% python3 -q
>>> import numpy as np
>>> np.set_printoptions(suppress=True, linewidth=140)
>>> tidy = lambda a: np.round(a, 2) + 0
>>> mat = np.load("test11.npy")
>>> print(mat)
[[4 8 4 0 9]
 [0 8 0 0 6]
 [0 0 0 0 1]
 [0 0 0 2 6]
 [0 0 0 0 8]]
>>> print(np.linalg.lstsq(mat[:-1].T, mat[-1])[2])
4
>>> J = np.array([[0, 3, 5, 1, 1, 0, -1, -9],
...     [-3, 0, -6, 4, 3, -2, 1, 0],
...     [-5, 6, 0, 9, 6, 2, -8, -2],
...     [-1, -4, -9, 0, -2, 6, 0, -2],
...     [-1, -3, -6, 2, 0, -1, -2, -7],
...     [0, 2, -2, -6, 1, 0, -5, -1],
...     [1, -1, 8, 0, 2, 5, 0, -2],
...     [9, 0, 2, 2, 7, 1, 2, 0]])
>>> U, s, vt = np.linalg.svd(J, full_matrices=False)
>>> print(tidy(U.T @ U))
[[1. 0. 0. 0. 0. 0. 0. 0.]
 [0. 1. 0. 0. 0. 0. 0. 0.]
 [0. 0. 1. 0. 0. 0. 0. 0.]
 [0. 0. 0. 1. 0. 0. 0. 0.]
 [0. 0. 0. 0. 1. 0. 0. 0.]
 [0. 0. 0. 0. 0. 1. 0. 0.]
 [0. 0. 0. 0. 0. 0. 1. 0.]
 [0. 0. 0. 0. 0. 0. 0. 1.]]
>>> U, s, vt = np.linalg.svd(mat)
>>> print(tidy(s))
[17.82  6.93  3.73  1.58  0.  ]
>>> print(np.argmax(s[:-1] / (s[1:] + 1e-6)) + 1)
4
>>> Y = U[:, :4] @ np.diag(s[:4]) @ vt[:4]
>>> print(np.linalg.matrix_rank(mat, rtol=0.05))
4
>>> print(tidy(Y))
[[4. 8. 4. 0. 9.]
 [0. 8. 0. 0. 6.]
 [0. 0. 0. 0. 1.]
 [0. 0. 0. 2. 6.]
 [0. 0. 0. 0. 8.]]
>>> print(np.linalg.matrix_rank(Y))
4
>>> f = np.array([0, 1, 0, 1, -2, 2, -2, 1])
>>> Y = J + np.outer(f, np.eye(8)[2])
>>> print(np.linalg.matrix_rank(Y - J))
1
>>> print(np.linalg.matrix_rank(np.linalg.inv(Y) - np.linalg.inv(J), tol=1e-8))
1
>>> Y = np.linalg.inv(J)
>>> print(tidy(np.linalg.det(J) * np.linalg.det(Y)))
1.0
>>> print((np.abs(Y) > 1e-9).astype(int))
[[0 1 1 1 1 1 1 1]
 [1 0 1 1 1 1 1 1]
 [1 1 0 1 1 1 1 1]
 [1 1 1 0 1 1 1 1]
 [1 1 1 1 0 1 1 1]
 [1 1 1 1 1 0 1 1]
 [1 1 1 1 1 1 0 1]
 [1 1 1 1 1 1 1 0]]
>>> print(tidy(np.linalg.cond(J)))
6.24
>>> print(tidy(np.linalg.slogdet(J)[0]))
1.0
